$ python -q
>>> import numpy as np
>>> np.set_printoptions(precision=2, suppress=True, linewidth=100)
>>> rd = lambda a: np.round(a, 2) + 0
>>> E = np.loadtxt("block18.csv", delimiter=",")
>>> E
array([[ 2.,  0., -2.,  0.],
       [ 0.,  2.,  0., -2.],
       [-2.,  0.,  2.,  0.],
       [ 0., -2.,  0.,  2.]])
>>> # 2 groups of indices that never mix
>>> u = np.array([-1, -1, -1])
>>> np.array([np.convolve(row, u, "same") for row in E])
array([[-2.,  0.,  2.,  2.],
       [-2., -2.,  0.,  2.],
       [ 2.,  0., -2., -2.],
       [ 2.,  2.,  0., -2.]])
>>> np.polyval(u, E[0])
array([-7., -1., -3., -1.])
>>> np.abs(np.diag(np.linalg.qr(E)[1])) > 1e-9
array([ True,  True, False, False])
>>> proj = np.triu(np.array([[0, 3, 2, 4], [0, 4, 2, 4], [1, 4, 5, 5], [0, 3, 4, 3]]), 1) + np.eye(4)
>>> B = proj @ E @ np.linalg.inv(proj)
>>> np.trace(B), np.trace(E)
(np.float64(8.0), np.float64(8.0))
>>> rank = np.linalg.matrix_rank(E)
>>> rank
np.int64(2)
>>> N = np.linalg.svd(E)[2][rank:].T
>>> N.shape
(4, 2)
>>> rd(N @ N.T)
array([[0.5, 0. , 0.5, 0. ],
       [0. , 0.5, 0. , 0.5],
       [0.5, 0. , 0.5, 0. ],
       [0. , 0.5, 0. , 0.5]])
>>> [int(np.linalg.matrix_rank(E[:, :j + 1])) for j in range(4)]
[1, 2, 2, 2]
>>> [int(np.linalg.matrix_rank(np.delete(E, i, axis=0))) for i in range(4)]
[2, 2, 2, 2]
>>> np.linalg.matrix_rank(E.T @ E), np.linalg.matrix_rank(E @ E.T)
(np.int64(2), np.int64(2))
>>> np.allclose(E @ N, 0)
True
>>> rd(np.linalg.norm(E, 2) / np.linalg.norm(E))
np.float64(0.71)
>>> np.argsort(-np.linalg.norm(E, axis=0).round(6), kind="stable")[:3]
array([0, 1, 2])
>>> np.linalg.matrix_rank(E, rtol=0.1)
np.int64(2)
>>> J = np.load("layer13.npy")
>>> J
array([[ 9,  0, 10,  0,  8],
       [11,  0, 14,  0, 14],
       [ 8,  0,  8,  0, 17],
       [ 3,  0,  0,  0, 13],
       [11,  0, 14,  0,  4],
       [13,  0, 18,  0, 14],
       [ 7,  0,  6,  0,  7],
       [ 5,  0,  2,  0, 20],
       [ 6,  0,  4,  0,  9],
       [ 9,  0, 10,  0, 10],
       [11,  0, 14,  0, 12],
       [11,  0, 14,  0, 20],
       [ 6,  0,  4,  0, 20],
       [ 9,  0, 10,  0,  6],
       [ 3,  0,  0,  0, 11],
       [10,  0, 12,  0, 10],
       [ 7,  0,  6,  0, 25],
       [11,  0, 14,  0, 13],
       [ 9,  0, 10,  0,  9],
       [ 7,  0,  6,  0,  9],
       [ 7,  0,  6,  0, 20]])
>>> # column 3 repeats column 1
>>> U, s, VT = np.linalg.svd(J)
>>> evecs = VT[:(s > 1e-8).sum()]
>>> rng = np.random.default_rng(6630)
>>> x0 = J[8] + -1 * J[7] + rng.integers(2) * np.eye(5)[1]
>>> x0
array([  1.,   1.,   2.,   0., -11.])
>>> np.linalg.matrix_rank(np.vstack([J, x0]))
np.int64(4)
>>> rd(np.diag(evecs.T @ evecs))
array([1., 0., 1., 0., 1.])
>>> rd(evecs.T @ evecs)
array([[1., 0., 0., 0., 0.],
       [0., 0., 0., 0., 0.],
       [0., 0., 1., 0., 0.],
       [0., 0., 0., 0., 0.],
       [0., 0., 0., 0., 1.]])
